$ ipython --no-banner

In [1]: import numpy as np

In [2]: import numpy.linalg as la

In [3]: np.set_printoptions(suppress=True, linewidth=120)

In [4]: m1 = np.loadtxt("x.csv", delimiter=",")

In [5]: m1
Out[5]: 
array([[ 36., -36.,   0.],
       [ 18., -18.,   0.],
       [ -9.,   9.,   0.]])

In [6]: P = np.triu(np.array([[4, 5, -4], [4, 5, -4], [-4, 2, 2]]), 1) + np.eye(3)

In [7]: B = P @ m1 @ la.inv(P)

In [8]: P @ m1 - m1 @ P
Out[8]: 
array([[ 126., -306.,    0.],
       [  36., -126.,    0.],
       [   0.,   45.,    0.]])

In [9]: left, sig, Vt = la.svd(m1)

In [10]: evecs = Vt[:(sig > 1e-8).sum()]

In [11]: rng = np.random.default_rng(7)

In [12]: x0 = m1[1] + -1 * m1[0] + rng.integers(2) * np.eye(3)[1]

In [13]: x0
Out[13]: array([-18.,  19.,   0.])

In [14]: la.matrix_rank(np.vstack([m1, x0]))
Out[14]: np.int64(2)

In [15]: round(float(la.norm(x0 - evecs.T @ evecs @ x0)), 1)
Out[15]: 0.7

In [16]: A = np.load("m.npy")

In [17]: A.round(1)
Out[17]: 
array([[-0.7,  0.5, -0.5],
       [-0.5, -0.8, -0.2],
       [-0.5,  0.1,  0.8]])

In [18]: idx = rng.permutation(3)

In [19]: idx
Out[19]: array([0, 2, 1])

In [20]: B = A[idx][:, idx]

In [21]: np.round(np.diag(B), 1)
Out[21]: array([-0.7,  0.8, -0.8])

In [22]: round(la.det(B), 1), np.round(la.det(A[idx]), 1)
Out[22]: (np.float64(1.0), np.float64(-1.0))

In [23]: x0 = np.array([3, -3, 3])

In [24]: [p for p in range(1, 25) if np.allclose(la.matrix_power(A, p), np.eye(3))]
Out[24]: []

In [25]: 3 - la.matrix_rank(A - np.eye(3), tol=1e-8)
Out[25]: np.int64(1)

In [26]: round(la.det(A), 1)
Out[26]: np.float64(1.0)

In [27]: np.round(A.T @ (A @ x0), 1)
Out[27]: array([ 3., -3.,  3.])

In [28]: round(la.norm(x0), 1), round(float(la.norm(A @ x0)), 1)
Out[28]: (np.float64(5.2), 5.2)

In [29]: round(float(la.norm(A, 1)), 1), round(float(la.norm(A, np.inf)), 1)
Out[29]: (1.7, 1.7)

In [30]: round(float(la.norm(A, "nuc")), 1)
Out[30]: 3.0

In [31]: np.round(la.norm(A[2], 1), 1), np.round(la.norm(A[2], np.inf), 1)
Out[31]: (np.float64(1.5), np.float64(0.8))

In [32]: np.round(la.norm(A, axis=0), 1)
Out[32]: array([1., 1., 1.])

In [33]: np.round(la.pinv(A), 1)
Out[33]: 
array([[-0.7, -0.5, -0.5],
       [ 0.5, -0.8,  0.1],
       [-0.5, -0.2,  0.8]])

In [34]: np.round(A.T @ A, 1) + 0
Out[34]: 
array([[1., 0., 0.],
       [0., 1., 0.],
       [0., 0., 1.]])

In [35]: np.round(la.norm(A, axis=0), 1)
Out[35]: array([1., 1., 1.])

In [36]: data = np.array([[0, 2, 0], [-2, 0, 3], [0, -3, 0]])

In [37]: data
Out[37]: 
array([[ 0,  2,  0],
       [-2,  0,  3],
       [ 0, -3,  0]])

In [38]: # antisymmetric, zero diagonal

In [39]: np.unique(data.round(6), axis=0).shape
Out[39]: (3, 3)

In [40]: try:
    ...:     la.inv(data)
    ...: except la.LinAlgError as e:
    ...:     print(repr(e))
    ...: 
LinAlgError('Singular matrix')

In [41]: np.allclose(data[:-1].T @ la.lstsq(data[:-1].T, data[-1])[0], data[-1])
Out[41]: True

In [42]: def softmax(z):
    ...:     e = np.exp(z - z.max(axis=-1, keepdims=True))
    ...:     return e / e.sum(axis=-1, keepdims=True)
    ...: 

In [43]: np.round(softmax(data[1] + -1), 1) + 0
Out[43]: array([0. , 0. , 0.9])

In [44]: np.round(softmax(data).sum(axis=1), 1)
Out[44]: array([1., 1., 1.])

In [45]: att = data @ data.T / np.sqrt(3)

In [46]: np.round(softmax(att)[1] @ data, 1) + 0
Out[46]: array([-2.,  0.,  3.])
